$ python3 -q
>>> import numpy as np
>>> np.set_printoptions(suppress=True, linewidth=160)
>>> tidy = lambda a: np.round(a, 4) + 0
>>> f = np.array([1, -9, -4, 8, 0, -4, 7])
>>> v = np.array([-1, 2, -2, 0, 3, 1, 0, -3, -2])
>>> F = f[:, None] + v[None, :]
>>> F
array([[  0,   3,  -1,   1,   4,   2,   1,  -2,  -1],
       [-10,  -7, -11,  -9,  -6,  -8,  -9, -12, -11],
       [ -5,  -2,  -6,  -4,  -1,  -3,  -4,  -7,  -6],
       [  7,  10,   6,   8,  11,   9,   8,   5,   6],
       [ -1,   2,  -2,   0,   3,   1,   0,  -3,  -2],
       [ -5,  -2,  -6,  -4,  -1,  -3,  -4,  -7,  -6],
       [  6,   9,   5,   7,  10,   8,   7,   4,   5]])
>>> tidy(np.linalg.norm(F, 2) / np.linalg.norm(F))
np.float64(0.9504)
>>> np.linalg.cond(F) > 100
np.True_
>>> F.shape
(7, 9)
>>> tidy(np.linalg.svd(F, compute_uv=False))
array([45.2893, 14.8282,  0.    ,  0.    ,  0.    ,  0.    ,  0.    ])
>>> tidy(np.linalg.norm(F))
np.float64(47.655)
>>> np.unravel_index(np.abs(F).argmax(), F.shape)
(np.int64(1), np.int64(7))
>>> F.sum(axis=1)
array([  7, -83, -38,  70,  -2, -38,  61])
>>> np.diff(F, axis=0)
array([[-10, -10, -10, -10, -10, -10, -10, -10, -10],
       [  5,   5,   5,   5,   5,   5,   5,   5,   5],
       [ 12,  12,  12,  12,  12,  12,  12,  12,  12],
       [ -8,  -8,  -8,  -8,  -8,  -8,  -8,  -8,  -8],
       [ -4,  -4,  -4,  -4,  -4,  -4,  -4,  -4,  -4],
       [ 11,  11,  11,  11,  11,  11,  11,  11,  11]])
>>> np.count_nonzero(F)
np.int64(60)
>>> F.sum(axis=0)
array([ -8,  13, -15,  -1,  20,   6,  -1, -22, -15])
>>> F - F[0]
array([[  0,   0,   0,   0,   0,   0,   0,   0,   0],
       [-10, -10, -10, -10, -10, -10, -10, -10, -10],
       [ -5,  -5,  -5,  -5,  -5,  -5,  -5,  -5,  -5],
       [  7,   7,   7,   7,   7,   7,   7,   7,   7],
       [ -1,  -1,  -1,  -1,  -1,  -1,  -1,  -1,  -1],
       [ -5,  -5,  -5,  -5,  -5,  -5,  -5,  -5,  -5],
       [  6,   6,   6,   6,   6,   6,   6,   6,   6]])
>>> tidy(F.mean(axis=0))
array([-1.1429,  1.8571, -2.1429, -0.1429,  2.8571,  0.8571, -0.1429, -3.1429, -2.1429])
>>> rank = np.linalg.matrix_rank(F)
>>> rank
np.int64(2)
>>> null = np.linalg.svd(F)[2][rank:].T
>>> [int(np.linalg.matrix_rank(F[:, :j + 1])) for j in range(9)]
[1, 2, 2, 2, 2, 2, 2, 2, 2]
>>> null.shape
(9, 7)
>>> rng = np.random.default_rng(239)
>>> theta = rng.uniform(0, 2 * np.pi, 29)
>>> q, _ = np.linalg.qr(np.array([[0.0, 0.7],
...     [-0.5, 0.5],
...     [-0.3, -0.7],
...     [1.0, 1.2],
...     [0.3, 1.3],
...     [-0.9, -0.8],
...     [0.9, -0.1],
...     [-0.3, -0.7],
...     [-1.6, 0.1],
...     [-0.7, -1.3]]))
>>> K = 20 * np.c_[np.cos(theta), np.sin(theta)] @ q.T
>>> tidy(K)
array([[ -0.5625,   3.3955,   2.8409,  -8.5589,  -3.3231,   7.478 ,  -6.7547,   2.8409,  12.0709,   6.3609],
       [ -5.9067,  -6.184 ,   4.7277,  -6.1958,  -9.7905,   3.2135,   4.3808,   4.7277,  -7.1318,   8.2186],
       [  5.7603,   5.2961,  -5.0513,   7.5116,   9.9887,  -4.4563,  -2.9498,  -5.0513,   4.604 ,  -9.0434],
       [ -3.1479,  -6.7914,   0.4222,   3.6893,  -3.1204,  -4.5795,   8.6268,   0.4222, -14.9868,  -0.5139],
       [  3.7485,   7.1439,  -1.0686,  -2.5069,   4.2816,   3.7556,  -8.5751,  -1.0686,  14.8281,  -0.7084],
       [ -5.9123,  -6.3747,   4.6213,  -5.8321,  -9.689 ,   2.884 ,   4.7175,   4.6213,  -7.7298,   7.9677],
       [ -4.7823,  -7.512 ,   2.3246,  -0.006 ,  -6.4237,  -1.9075,   8.0562,   2.3246, -13.7907,   3.1469],
       [ -2.3183,   1.2016,   4.0327,  -9.6891,  -6.0198,   7.7929,  -4.8123,   4.0327,   8.8128,   8.3058],
       [  2.1837,   6.0862,   0.5321,  -5.3092,   1.3397,   5.6518,  -8.4594,   0.5321,  14.7963,   2.2814],
       [  3.9054,   1.187 ,  -4.8669,   9.9001,   8.2144,  -7.3479,   2.3268,  -4.8669,  -4.5704,  -9.4965],
       [  5.0623,   7.5265,  -2.7159,   0.857 ,   7.0551,   1.2536,  -7.7623,  -2.7159,  13.2371,  -3.9266],
       [ -2.1425,   1.4395,   3.9244,  -9.6125,  -5.7608,   7.7943,  -5.0397,   3.9244,   9.1975,   8.1367],
       [ -3.3274,  -0.26  ,   4.5975,  -9.9376,  -7.4495,   7.6129,  -3.3347,   4.5975,   6.2981,   9.1429],
       [ -0.9133,  -4.9544,  -1.6679,   7.0384,   0.8851,  -6.6998,   7.8741,  -1.6679, -13.8969,  -4.3267],
       [ -3.9751,  -1.3045,   4.8961,  -9.8843,  -8.3033,   7.3059,  -2.195 ,   4.8961,   4.3439,   9.5313],
       [ -5.2273,  -7.5057,   2.9641,  -1.4172,  -7.4447,  -0.8155,   7.5363,   2.9641, -12.817 ,   4.4271],
       [  1.9993,   5.9351,   0.7049,  -5.5865,   1.0089,   5.8276,  -8.3982,   0.7049,  14.7079,   2.5967],
       [  5.8258,   5.587 ,  -4.9703,   7.1355,   9.9638,  -4.0917,  -3.3986,  -4.9703,   5.3947,  -8.8232],
       [  5.0271,   3.2968,  -5.2035,   9.2059,   9.5125,  -6.2744,  -0.189 ,  -5.2035,  -0.2226,  -9.7477],
       [ -4.1211,  -1.5549,   4.9544,  -9.8423,  -8.4867,   7.2096,  -1.9111,   4.9544,   3.8554,   9.5978],
       [ -5.4911,  -4.422 ,   5.1913,  -8.4138,  -9.8979,   5.376 ,   1.684 ,   5.1913,  -2.3837,   9.4981],
       [ -5.7488,  -7.1279,   3.9359,  -3.8119,  -8.8634,   1.1312,   6.2602,   3.9359, -10.4904,   6.4461],
       [ -0.6273,  -4.672 ,  -1.907 ,   7.3725,   1.3693,  -6.8862,   7.6927,  -1.907 , -13.6063,  -4.7485],
       [  3.8457,   1.0875,  -4.8414,   9.9115,   8.1377,  -7.382 ,   2.4375,  -4.8414,  -4.7607,  -9.4652],
       [ -1.2865,   2.538 ,   3.3606,  -9.1192,  -4.4633,   7.6927,  -6.0386,   3.3606,  10.8783,   7.2288],
       [  4.6871,   2.5964,  -5.138 ,   9.5381,   9.1556,  -6.7094,   0.6831,  -5.138 ,  -1.7352,  -9.7568],
       [ -2.2305,  -6.1237,  -0.4878,   5.2373,  -1.424 ,  -5.6058,   8.4736,  -0.4878, -14.8163,  -2.2004],
       [  0.9138,   4.9548,   1.6675,  -7.0378,  -0.8843,   6.6995,  -7.8744,   1.6675,  13.8974,   4.326 ],
       [ -5.8041,  -5.4832,   5.0016,  -7.2749,  -9.9765,   4.2258,   3.2366,   5.0016,  -5.109 ,   8.9065]])
>>> tidy(np.linalg.norm(K, 2) / np.linalg.norm(K))
np.float64(0.7448)
>>> [round(float(x), 4) for x in np.linalg.svd(K, compute_uv=False)[:3]]
[80.2217, 71.8643, 0.0]
>>> idx = K[:, 5] > np.median(K[:, 5])
>>> f = K[idx].mean(axis=0) - K[~idx].mean(axis=0)
>>> ((K - K.mean(axis=0)) @ f > 0).astype(int)
array([1, 1, 0, 0, 1, 1, 0, 1, 1, 0, 1, 1, 1, 0, 1, 0, 1, 0, 0, 1, 1, 0, 0, 0, 1, 0, 0, 1, 1])
>>> idx.astype(int)
array([1, 1, 0, 0, 1, 0, 0, 1, 1, 0, 0, 1, 1, 0, 1, 0, 1, 0, 0, 1, 1, 0, 0, 0, 1, 0, 0, 1, 1])
>>> np.argsort(-np.abs(f).round(6), kind="stable")
array([8, 3, 5, 9, 6, 4, 2, 7, 1, 0])
>>> s = 10 * 0.5 ** np.arange(14)
>>> feats = rng.normal(size=(28, 14)) * rng.permutation(s)
>>> tidy(feats)
array([[  0.0009,  -0.0087,  -2.9805,   0.0008,   0.8513,  -0.0016,   0.0358,  20.6603,  -0.9722,   0.0044,  -3.8913,  -0.0126,   0.1368,   0.083 ],
       [ -0.014 ,  -0.0146,   0.6843,   0.0041,   0.0385,   0.0005,  -0.054 ,   7.9446,   2.3917,  -0.2152,   1.2542,  -0.001 ,   0.0972,  -0.0037],
       [ -0.0122,  -0.011 ,   1.1455,   0.0033,  -0.2852,  -0.0009,  -0.0089,  10.0218,  -8.6368,   0.2046,  -6.1792,  -0.0013,  -0.1016,  -0.014 ],
       [  0.013 ,   0.0114,   0.9041,   0.0008,  -0.4387,   0.0008,   0.0129,   1.3884,   4.5419,  -0.0514,  -0.5337,   0.0136,   0.0529,  -0.0004],
       [  0.0057,  -0.0032,   1.7015,  -0.002 ,   0.3697,   0.0017,  -0.0657,   5.0927,   2.0726,   0.2176,   0.8656,  -0.0005,  -0.1096,  -0.0868],
       [  0.0132,   0.004 ,   1.581 ,  -0.0012,   0.4457,   0.0003,   0.0125,   0.9538,   1.8998,  -0.467 ,   2.0253,   0.0133,   0.0113,  -0.0168],
       [ -0.0009,  -0.0136,  -0.4397,   0.002 ,  -1.3021,   0.0002,   0.0686, -21.7241,  -0.6109,  -0.3931,   2.0178,  -0.0018,  -0.0449,   0.0788],
       [  0.0024,  -0.0138,  -0.6572,  -0.0019,  -0.0555,   0.0016,   0.1158,  10.1237,  -3.7519,   0.1894,  -1.158 ,   0.    ,  -0.1097,   0.047 ],
       [  0.0058,   0.0307,   0.8982,   0.0042,  -0.5983,   0.0014,   0.0957,  -1.8118,  -0.3119,  -0.9263,   0.1773,   0.0055,   0.0548,  -0.015 ],
       [ -0.0046,  -0.0065,  -1.1718,  -0.0016,  -1.0801,  -0.0003,   0.0337,   7.0489,   5.9879,   0.1053,   0.876 ,   0.0009,   0.241 ,  -0.0663],
       [ -0.0009,   0.0206,   0.7152,  -0.0022,  -1.001 ,  -0.0007,   0.0386,  -3.9811,  -5.0258,  -0.1434,  -0.203 ,   0.0037,   0.0501,   0.0149],
       [  0.0067,   0.0074,  -0.5332,   0.0016,  -1.2583,  -0.0021,   0.0012,   2.1545,   3.6879,   0.2373,   5.2226,  -0.0017,   0.1006,  -0.0229],
       [  0.0007,  -0.0004,   1.0142,   0.0045,  -0.5301,   0.0016,  -0.0818, -19.8553,  -3.2869,   0.0176,   0.44  ,   0.0008,  -0.0902,  -0.0249],
       [ -0.0034,   0.016 ,   1.7654,   0.0012,   0.3796,  -0.0007,  -0.0411,  10.0058,   0.2136,  -0.4068,  -2.6086,  -0.0096,   0.0912,   0.0853],
       [  0.0088,  -0.0267,  -1.0885,   0.0012,  -0.3422,   0.001 ,  -0.0285,  -0.6236,   8.9389,   0.3031,   3.6802,   0.0049,  -0.0982,   0.0415],
       [  0.0008,  -0.001 ,   1.6603,  -0.0016,  -0.238 ,  -0.0011,  -0.0172,  10.9138,  -0.3896,  -0.1543,  -0.1364,   0.0103,   0.0491,  -0.0093],
       [  0.0053,  -0.0036,  -0.009 ,   0.0011,   0.2714,  -0.0016,   0.1079,  -0.8918,   2.5358,  -0.1137,  -1.3028,   0.0057,  -0.108 ,  -0.0075],
       [ -0.0102,   0.0426,  -0.6415,   0.0013,   0.2708,  -0.0001,   0.1291, -11.4646,  -1.9364,  -0.0207,   0.0924,   0.004 ,   0.1533,   0.0358],
       [ -0.023 ,   0.0142,   1.6067,   0.0026,   0.5934,   0.0003,   0.0432,  -8.2495,   9.0309,  -0.182 ,   1.723 ,  -0.0101,   0.1136,  -0.0464],
       [  0.0013,  -0.02  ,  -0.137 ,   0.0001,  -0.9605,  -0.0027,   0.0615,   0.9122,   3.178 ,  -0.0179,  -0.0675,   0.002 ,   0.3743,   0.0709],
       [ -0.0182,  -0.0012,  -0.1904,   0.0003,   1.0385,   0.001 ,   0.0013,  -1.0325,   3.2134,  -0.4028,   2.0799,  -0.0064,  -0.0138,  -0.0007],
       [  0.0212,   0.0262,   0.7846,  -0.0036,  -0.7308,   0.0009,   0.1272,  19.9378,  -1.2882,  -0.2595,  -1.163 ,  -0.0066,   0.1266,   0.0014],
       [ -0.0037,   0.0228,  -1.621 ,  -0.0018,   0.2912,   0.0006,   0.1305,  12.6759,   2.9785,   0.5835,   1.0334,   0.0079,   0.0244,   0.0187],
       [ -0.008 ,   0.0041,   0.2555,   0.0017,  -0.536 ,   0.0025,   0.1263,  -4.8358,  -3.18  ,  -0.3955,  -2.15  ,   0.0039,  -0.1843,  -0.0279],
       [ -0.006 ,   0.031 ,   0.3989,  -0.0015,   0.1122,  -0.002 ,  -0.1755, -21.5655,  -4.0968,   0.2059,  -1.9874,   0.0045,   0.1867,   0.0869],
       [  0.0033,   0.0161,  -2.68  ,   0.0025,   1.7824,   0.0001,  -0.0175,   6.0754,   0.0177,  -0.4445,  -2.3242,   0.0027,   0.2562,  -0.0186],
       [ -0.0127,  -0.0249,   2.1027,   0.0002,   1.1447,  -0.0005,  -0.0023,  -0.3376,   1.8282,   0.0219,   2.16  ,   0.0005,   0.3545,  -0.056 ],
       [  0.0032,  -0.016 ,   0.4821,   0.0051,  -0.2428,   0.0021,   0.0328,   6.4542,   1.3923,  -0.6947,  -1.2231,   0.0013,   0.0526,   0.0389]])
>>> gram = np.cov(feats, rowvar=False)
>>> np.argsort(-feats.std(axis=0).round(6), kind="stable")
array([ 7,  8, 10,  2,  4,  9, 12,  6, 13,  1,  0, 11,  3,  5])
>>> tidy(np.corrcoef(feats[:, 1], feats[:, 5])[0, 1])
np.float64(-0.0023)
